$ ipython --no-banner

In [1]: import numpy as np

In [2]: np.set_printoptions(precision=3, suppress=True, linewidth=200)

In [3]: X = np.load("run11.npy")

In [4]: X
Out[4]: 
array([[ 5, -3,  5, -2,  3,  4],
       [-3,  4,  9,  3,  2,  1],
       [-4,  9, 32,  7,  9,  7]])

In [5]: # looks like rank 2

In [6]: x0 = np.array([2, 2, -2, -2, 1, -2])

In [7]: h1 = np.maximum(X @ x0, 0)

In [8]: h1
Out[8]: array([0, 0, 0])

In [9]: X * (h1 > 1e-9)[:, None]
Out[9]: 
array([[0, 0, 0, 0, 0, 0],
       [0, 0, 0, 0, 0, 0],
       [0, 0, 0, 0, 0, 0]])

In [10]: np.flatnonzero(h1 > 1e-9)
Out[10]: array([], dtype=int64)

In [11]: X.T @ h1
Out[11]: array([0, 0, 0, 0, 0, 0])

In [12]: np.tanh(X @ x0)
Out[12]: array([-1., -1., -1.])

In [13]: J = np.load("w.npy")

In [14]: J
Out[14]: 
array([[-0.47 ,  0.05 ,  0.139, -0.879],
       [-0.578,  0.09 ,  0.08 , -0.909],
       [-0.319,  0.07 , -0.06 , -0.47 ],
       [ 0.03 , -0.02 ,  0.06 , -0.09 ],
       [-0.578,  0.149, -0.159, -0.726],
       [ 0.716, -0.129, -0.08 ,  0.964],
       [ 0.843, -0.11 , -0.363,  0.998],
       [ 0.804, -0.159, -0.1  ,  0.986],
       [ 0.178,  0.06 , -0.345,  0.851],
       [ 0.319, -0.04 , -0.06 ,  0.67 ],
       [-0.264, -0.02 ,  0.254, -0.831],
       [-0.178, -0.02 ,  0.197, -0.696],
       [ 0.03 ,  0.06 , -0.254,  0.611],
       [-0.793,  0.168,  0.04 , -0.978],
       [-0.558,  0.03 ,  0.291, -0.965],
       [-0.67 ,  0.06 ,  0.291, -0.983],
       [-0.119, -0.02 ,  0.159, -0.565],
       [-0.03 ,  0.03 , -0.1  ,  0.188]])

In [15]: z = J[:, 3] > np.median(J[:, 3])

In [16]: r0 = J[z].mean(axis=0) - J[~z].mean(axis=0)

In [17]: z.astype(int)
Out[17]: array([0, 0, 1, 1, 0, 1, 1, 1, 1, 1, 0, 0, 1, 0, 0, 0, 0, 1])

In [18]: round(float((((J - J.mean(axis=0)) @ r0 > 0) == z).mean()), 3)
Out[18]: 0.944

In [19]: q, vecs = np.linalg.qr(J[:, :1])[0], np.linalg.qr(J[:, 1:])[0]

In [20]: s = np.linalg.svd(q.T @ vecs, compute_uv=False)

In [21]: (s > 0.9).sum()
Out[21]: np.int64(1)

In [22]: np.degrees(np.arccos(s.clip(0, 1)))
Out[22]: array([3.288])

In [23]: s
Out[23]: array([0.998])

In [24]: Xc = (J - J.mean(axis=0)) / J.std(axis=0)

In [25]: np.argwhere(np.abs(Xc) > 2)
Out[25]: array([[7, 1]])

In [26]: beta = np.linalg.lstsq(np.delete(Xc, 3, axis=1), Xc[:, 3])[0]

In [27]: beta
Out[27]: array([2.605, 1.542, 0.585])

In [28]: gram = np.cov(J, rowvar=False)

In [29]: np.argwhere(np.triu(np.abs(np.corrcoef(J.T)) > 0.8, 1))
Out[29]: 
array([[0, 1],
       [0, 3]])

In [30]: np.argsort(-J.std(axis=0).round(6), kind="stable")
Out[30]: array([3, 0, 2, 1])

In [31]: np.polyfit(J[:, 1], J[:, 3], 1)
Out[31]: array([-5.75 , -0.077])

In [32]: gram.shape
Out[32]: (4, 4)

In [33]: np.round(np.linalg.eigvalsh(gram)[::-1], 3) + 0
Out[33]: array([0.888, 0.041, 0.008, 0.   ])

In [34]: gram
Out[34]: 
array([[ 0.256, -0.039, -0.061,  0.373],
       [-0.039,  0.008,  0.002, -0.045],
       [-0.061,  0.002,  0.041, -0.126],
       [ 0.373, -0.045, -0.126,  0.632]])

In [35]: M = np.load("m.npy")

In [36]: M
Out[36]: 
array([[ 1.154, -1.777,  0.635, -0.063,  2.025],
       [-0.531,  0.405,  2.797,  0.75 ,  0.408],
       [-0.329,  0.8  , -2.38 , -0.495, -1.531],
       [-1.264,  1.868, -0.109,  0.206, -1.964],
       [ 0.345, -0.132, -2.805, -0.718, -0.693],
       [ 1.297, -1.696, -1.551, -0.6  ,  1.295],
       [-0.533,  1.063, -2.111, -0.395, -1.724],
       [ 0.125, -0.528,  2.58 ,  0.579,  1.308],
       [ 1.071, -1.695,  0.931,  0.021,  2.028],
       [ 0.62 , -1.173,  1.973,  0.347,  1.796],
       [ 1.037, -1.66 ,  1.038,  0.052,  2.023],
       [ 1.343, -1.881, -0.659, -0.4  ,  1.751],
       [ 0.041, -0.413,  2.645,  0.61 ,  1.208],
       [-0.339,  0.812, -2.369, -0.491, -1.54 ],
       [-1.1  ,  1.724, -0.835,  0.007, -2.03 ],
       [-0.656,  1.217, -1.913, -0.326, -1.823],
       [-0.12 , -0.189,  2.739,  0.661,  1.005],
       [ 1.346, -1.849, -0.936, -0.465,  1.636],
       [ 0.813, -0.838, -2.653, -0.768,  0.083],
       [ 0.558, -0.446, -2.791, -0.754, -0.363],
       [ 1.346, -1.867, -0.802, -0.434,  1.694],
       [-1.248,  1.857, -0.202,  0.182, -1.98 ]])

In [37]: # looks like rank 2

In [38]: gram = np.cov(M, rowvar=False)

In [39]: np.round(np.linalg.eigvalsh(gram)[::-1], 3) + 0
Out[39]: array([5.937, 3.191, 0.   , 0.   , 0.   ])

In [40]: round(np.corrcoef(M[:, 2], M[:, 0])[0, 1], 3)
Out[40]: np.float64(-0.013)

In [41]: np.corrcoef(M.T)
Out[41]: 
array([[ 1.   , -0.981, -0.013, -0.347,  0.845],
       [-0.981,  1.   , -0.184,  0.156, -0.934],
       [-0.013, -0.184,  1.   ,  0.942,  0.524],
       [-0.347,  0.156,  0.942,  1.   ,  0.208],
       [ 0.845, -0.934,  0.524,  0.208,  1.   ]])

In [42]: np.argsort(-M.std(axis=0).round(6), kind="stable")
Out[42]: array([2, 4, 1, 0, 3])

In [43]: np.argwhere(np.triu(np.abs(np.corrcoef(M.T)) > 0.8, 1))
Out[43]: 
array([[0, 1],
       [0, 4],
       [1, 4],
       [2, 3]])

In [44]: round(float(np.trace(np.linalg.pinv(M) @ M)), 3)
Out[44]: 2.0

In [45]: np.unique(M.round(6), axis=0).shape
Out[45]: (22, 5)

In [46]: np.abs(np.diag(np.linalg.qr(M)[1])) > 1e-9
Out[46]: array([ True,  True, False, False, False])

In [47]: basis = M[[9, 15]].astype(float)

In [48]: for _ in range(5):
    ...:     z = np.linalg.norm(M[:, None] - basis, axis=-1).argmin(axis=1)
    ...:     basis = np.array([M[z == j].mean(axis=0) for j in range(2)])
    ...: 

In [49]: z
Out[49]: array([0, 0, 1, 1, 1, 0, 1, 0, 0, 0, 0, 0, 0, 1, 1, 1, 0, 0, 1, 1, 0, 1])

In [50]: np.abs(basis[1] - basis[0]).argmax()
Out[50]: np.int64(4)

In [51]: basis[1] - basis[0]
Out[51]: array([-1.103,  1.986, -2.766, -0.443, -2.871])

In [52]: np.bincount(z)
Out[52]: array([12, 10])

In [53]: Xc = M - M.mean(axis=0)

In [54]: U, s, vt = np.linalg.svd(Xc, full_matrices=False)

In [55]: np.abs(U[:, 0]).argmax()
Out[55]: np.int64(15)

In [56]: np.searchsorted(np.cumsum(s ** 2) / (s ** 2).sum(), 0.9) + 1
Out[56]: np.int64(2)

In [57]: np.abs(vt[0]).argmax()
Out[57]: np.int64(4)

In [58]: np.round(s ** 2 / (s ** 2).sum(), 3) + 0
Out[58]: array([0.65, 0.35, 0.  , 0.  , 0.  ])

In [59]: K = np.array([[2.3, 1.0, 2.0], [0.0, 1.3, 2.0], [2.0, 1.0, 2.3]])

In [60]: K
Out[60]: 
array([[2.3, 1. , 2. ],
       [0. , 1.3, 2. ],
       [2. , 1. , 2.3]])

In [61]: evals, vecs = np.linalg.eig(K)

In [62]: round(float(np.prod(evals)), 3)
Out[62]: 1.077

In [63]: q = K.astype(float).copy()

In [64]: for j in range(3):
    ...:     q[:, j] -= q[:, :j] @ (q[:, :j].T @ q[:, j])
    ...:     q[:, j] /= np.linalg.norm(q[:, j])
    ...: 

In [65]: np.round(q.T @ q, 3) + 0
Out[65]: 
array([[1., 0., 0.],
       [0., 1., 0.],
       [0., 0., 1.]])

In [66]: r0 = np.array([1, 3])

In [67]: np.array([np.convolve(row, r0, "same") for row in K])
Out[67]: 
array([[2.3, 7.9, 5. ],
       [0. , 1.3, 5.9],
       [2. , 7. , 5.3]])

In [68]: np.linalg.eigvals(K)
Out[68]: array([4.862, 0.738, 0.3  ])

In [69]: np.einsum("ij,ji->", K, K)
Out[69]: np.float64(24.27)

In [70]: np.kron(np.eye(2, dtype=int), K)
Out[70]: 
array([[2.3, 1. , 2. , 0. , 0. , 0. ],
       [0. , 1.3, 2. , 0. , 0. , 0. ],
       [2. , 1. , 2.3, 0. , 0. , 0. ],
       [0. , 0. , 0. , 2.3, 1. , 2. ],
       [0. , 0. , 0. , 0. , 1.3, 2. ],
       [0. , 0. , 0. , 2. , 1. , 2.3]])

In [71]: np.poly(K)
Out[71]: array([ 1.   , -5.9  ,  5.27 , -1.077])

In [72]: mat = np.array([[-22, 0, 3, 1, 2, -3],
    ...:     [-3, 19, -3, 1, -3, -1],
    ...:     [-3, 0, -1, -3, -3, 3],
    ...:     [-3, -3, 0, 13, -3, 3],
    ...:     [-3, -1, 1, 0, 8, -2],
    ...:     [1, 3, 2, 3, -2, 10]])

In [73]: r0 = np.array([2, 2, -3, -1, -3, 3])

In [74]: A2 = mat + np.outer(r0, np.eye(6)[1])

In [75]: np.linalg.matrix_rank(A2 - mat)
Out[75]: np.int64(1)

In [76]: A2
Out[76]: 
array([[-22.,   2.,   3.,   1.,   2.,  -3.],
       [ -3.,  21.,  -3.,   1.,  -3.,  -1.],
       [ -3.,  -3.,  -1.,  -3.,  -3.,   3.],
       [ -3.,  -4.,   0.,  13.,  -3.,   3.],
       [ -3.,  -4.,   1.,   0.,   8.,  -2.],
       [  1.,   6.,   2.,   3.,  -2.,  10.]])

In [77]: U, s, vt = np.linalg.svd(mat, full_matrices=False)

In [78]: np.cumsum(s ** 2) / np.sum(s ** 2)
Out[78]: array([0.411, 0.708, 0.892, 0.958, 0.998, 1.   ])

In [79]: np.round(U.T @ U, 3) + 0
Out[79]: 
array([[1., 0., 0., 0., 0., 0.],
       [0., 1., 0., 0., 0., 0.],
       [0., 0., 1., 0., 0., 0.],
       [0., 0., 0., 1., 0., 0.],
       [0., 0., 0., 0., 1., 0.],
       [0., 0., 0., 0., 0., 1.]])

In [80]: np.round(U.T @ mat @ vt.T, 3) + 0
Out[80]: 
array([[23.512,  0.   ,  0.   ,  0.   ,  0.   ,  0.   ],
       [ 0.   , 19.994,  0.   ,  0.   ,  0.   ,  0.   ],
       [ 0.   ,  0.   , 15.72 ,  0.   ,  0.   ,  0.   ],
       [ 0.   ,  0.   ,  0.   ,  9.419,  0.   ,  0.   ],
       [ 0.   ,  0.   ,  0.   ,  0.   ,  7.301,  0.   ],
       [ 0.   ,  0.   ,  0.   ,  0.   ,  0.   ,  1.814]])

In [81]: np.round(vt @ vt.T, 3) + 0
Out[81]: 
array([[1., 0., 0., 0., 0., 0.],
       [0., 1., 0., 0., 0., 0.],
       [0., 0., 1., 0., 0., 0.],
       [0., 0., 0., 1., 0., 0.],
       [0., 0., 0., 0., 1., 0.],
       [0., 0., 0., 0., 0., 1.]])

In [82]: np.round(np.sqrt((s ** 2).sum()), 3), np.round(np.linalg.norm(mat), 3)
Out[82]: (np.float64(36.674), np.float64(36.674))
